$ python3 -q
>>> import numpy as np
>>> np.set_printoptions(precision=2, suppress=True, linewidth=120, legacy="1.25")
>>> def rnd(a):
...     return np.round(a, 2) + 0
... 
>>> m1 = np.load("sample4.npy")
>>> m1
array([[  4.38,  -2.47,  -1.25,  -0.89,  -3.01],
       [  6.58,   2.3 , -11.44, -14.05,   0.29],
       [  7.39,   1.76, -10.45, -14.45,  -1.46],
       [  8.56,   2.79, -11.09, -16.35,  -1.03],
       [ 11.19,  22.14,  15.08,  15.02,   5.23],
       [ 13.66,  24.57,  13.75,  12.52,   5.12],
       [  6.87,  -2.12,  -1.03,   0.61,  -0.26],
       [  4.95,  -0.83,   0.96,  -1.8 ,   0.09],
       [  6.46,  -2.37,  -0.54,  -2.78,   0.17],
       [  6.72,   1.33, -11.02, -14.59,  -1.92],
       [  7.46,   1.13,  -9.61, -13.92,  -0.65],
       [  8.05,   2.95, -12.31, -12.42,   0.94],
       [ 12.79,  23.87,  15.38,  12.43,   6.8 ],
       [  6.75,  -1.89,   0.22,  -3.11,  -0.63]])
>>> W2 = m1[[7, 9]].astype(float)
>>> for _ in range(5):
...     z = np.linalg.norm(m1[:, None] - W2, axis=-1).argmin(axis=1)
...     W2 = np.array([m1[z == j].mean(axis=0) for j in range(2)])
... 
>>> z
array([0, 1, 1, 1, 0, 0, 0, 0, 0, 1, 1, 1, 0, 0])
>>> np.bincount(z)
array([8, 6])
>>> np.abs(W2[1] - W2[0]).argmax()
3
>>> G = np.cov(m1, rowvar=False)
>>> rnd(m1.std(axis=0))
array([ 2.64,  9.75,  9.81, 10.65,  2.82])
>>> rnd(np.corrcoef(m1.T))
array([[1.  , 0.94, 0.66, 0.61, 0.89],
       [0.94, 1.  , 0.77, 0.73, 0.93],
       [0.66, 0.77, 1.  , 0.99, 0.81],
       [0.61, 0.73, 0.99, 1.  , 0.78],
       [0.89, 0.93, 0.81, 0.78, 1.  ]])
>>> rnd(np.linalg.eigvalsh(G)[::-1])
array([303.03,  37.93,   1.41,   1.01,   0.54])
>>> dist = np.linalg.norm(m1[:, None] - m1[None], axis=-1)
>>> np.flatnonzero(dist[4] < dist.mean() / 2)
array([ 4,  5, 12])
>>> np.unravel_index(dist.round(6).argmax(), dist.shape)
(3, 4)
>>> dist.mean(axis=1).argmax()
12
>>> (dist + 1e9 * np.eye(14)).round(6).argmin(axis=1)
array([ 6,  2,  9,  2, 12, 12,  8, 13, 13,  2,  2,  1,  5,  8])
>>> dist.shape
(14, 14)
>>> A = np.loadtxt("dump.csv", delimiter=",")
>>> A
array([[1.  , 0.2 , 0.04, 0.01],
       [0.2 , 1.  , 0.2 , 0.04],
       [0.04, 0.2 , 1.  , 0.2 ],
       [0.01, 0.04, 0.2 , 1.  ]])
>>> W = np.array([[5, 5, 4, 1, 6], [6, 9, 4, 6, 4], [8, 7, 1, 7, 1], [0, 8, 0, 0, 8]])
>>> coef = np.array([2, -2, 0, -1, -3])
>>> H = np.maximum(A @ W + coef, 0)
>>> (H > 0).astype(int)
array([[1, 1, 1, 1, 1],
       [1, 1, 1, 1, 1],
       [1, 1, 1, 1, 1],
       [1, 1, 1, 1, 1]])
>>> np.linalg.matrix_rank(H)
4
>>> W2 = np.array([[0, 2], [-1, 2], [-1, 0], [0, 2], [2, 1]])
>>> W @ W2
array([[ 3, 28],
       [-5, 46],
       [-6, 45],
       [ 8, 24]])
>>> (H @ W2).round(6).argmax(axis=1)
array([1, 1, 1, 1])
>>> hat = m1 @ np.linalg.solve(m1.T @ m1, m1.T)
>>> rnd(hat @ m1[:, 1])
array([-2.47,  2.3 ,  1.76,  2.79, 22.14, 24.57, -2.12, -0.83, -2.37,  1.33,  1.13,  2.95, 23.87, -1.89])
>>> rnd(np.trace(hat))
5.0
>>> np.allclose(hat @ hat, hat)
True
>>> np.kron(np.eye(2, dtype=int), A)
array([[1.  , 0.2 , 0.04, 0.01, 0.  , 0.  , 0.  , 0.  ],
       [0.2 , 1.  , 0.2 , 0.04, 0.  , 0.  , 0.  , 0.  ],
       [0.04, 0.2 , 1.  , 0.2 , 0.  , 0.  , 0.  , 0.  ],
       [0.01, 0.04, 0.2 , 1.  , 0.  , 0.  , 0.  , 0.  ],
       [0.  , 0.  , 0.  , 0.  , 1.  , 0.2 , 0.04, 0.01],
       [0.  , 0.  , 0.  , 0.  , 0.2 , 1.  , 0.2 , 0.04],
       [0.  , 0.  , 0.  , 0.  , 0.04, 0.2 , 1.  , 0.2 ],
       [0.  , 0.  , 0.  , 0.  , 0.01, 0.04, 0.2 , 1.  ]])
>>> rnd(np.einsum("ij,ji->", A, A))
4.25
>>> rnd(np.poly(A))
array([ 1.  , -4.  ,  5.88, -3.76,  0.88])
>>> rnd(np.linalg.eigvals(A).sum().real)
4.0
>>> np.einsum("ii->", A)
4.0
>>> rnd(np.linalg.det(2 * A)), rnd(np.linalg.det(A))
(14.16, 0.88)
>>> vals, V = np.linalg.eigh(A)
>>> rnd(np.abs(V[:, -1]))
array([0.4 , 0.58, 0.58, 0.4 ])
>>> np.abs(V[:, -1]).round(6).argmax()
1
>>> rnd(V @ np.diag(vals) @ V.T)
array([[1.  , 0.2 , 0.04, 0.01],
       [0.2 , 1.  , 0.2 , 0.04],
       [0.04, 0.2 , 1.  , 0.2 ],
       [0.01, 0.04, 0.2 , 1.  ]])
>>> rnd(V.T @ A @ V)
array([[0.71, 0.  , 0.  , 0.  ],
       [0.  , 0.85, 0.  , 0.  ],
       [0.  , 0.  , 1.08, 0.  ],
       [0.  , 0.  , 0.  , 1.36]])
>>> rnd(np.linalg.eigvalsh(A @ A))
array([0.5 , 0.72, 1.17, 1.86])
>>> np.unique(vals.round(6) + 0, return_counts=True)[1]
array([1, 1, 1, 1])
>>> rnd(np.linalg.eigvalsh(A + 2 * np.eye(4)))
array([2.71, 2.85, 3.08, 3.36])
>>> rnd(vals)
array([0.71, 0.85, 1.08, 1.36])
>>> (vals > 1e-8).sum(), (vals < -1e-8).sum()
(4, 0)
>>> z = m1[:, 0] > np.median(m1[:, 0])
>>> r0 = m1[z].mean(axis=0) - m1[~z].mean(axis=0)
>>> rnd(r0)
array([ 3.77, 12.18,  3.55,  2.78,  2.89])
>>> K = np.load("case11.npy")
>>> K
array([[ 0, -2,  0],
       [ 2,  0, -1],
       [ 0,  1,  0]])
>>> # rows and columns are dependent
>>> np.unique(K.round(6), axis=0).shape
(3, 3)
>>> rnd(K @ np.linalg.pinv(K) @ K)
array([[ 0., -2.,  0.],
       [ 2.,  0., -1.],
       [ 0.,  1.,  0.]])
>>> mat = np.load("w.npy")
>>> mat
array([[ 1.8, -0.1, -1.1,  1.8,  0.1],
       [-1.4, -1.9,  0.2, -1.8, -1.2],
       [ 0.2, -1.2, -3.8,  0.4,  0.5],
       [ 0.3,  1.2,  0.8,  1.6,  0.2]])
>>> G = mat.T @ mat
>>> rnd(np.linalg.eigvalsh(G)[::-1])
array([19.86, 17.  ,  1.68,  0.56,  0.  ])
>>> (mat @ mat.T).shape
(4, 4)
>>> rnd(np.diag(G))
array([ 5.33,  6.5 , 16.33,  9.2 ,  1.74])
>>> np.linalg.matrix_rank(G)
4
>>> rnd(np.linalg.svd(mat, compute_uv=False) ** 2)
array([19.86, 17.  ,  1.68,  0.56])
>>> np.allclose(G, G.T)
True
>>> np.trace(G), (mat ** 2).sum()
(39.1, 39.1)
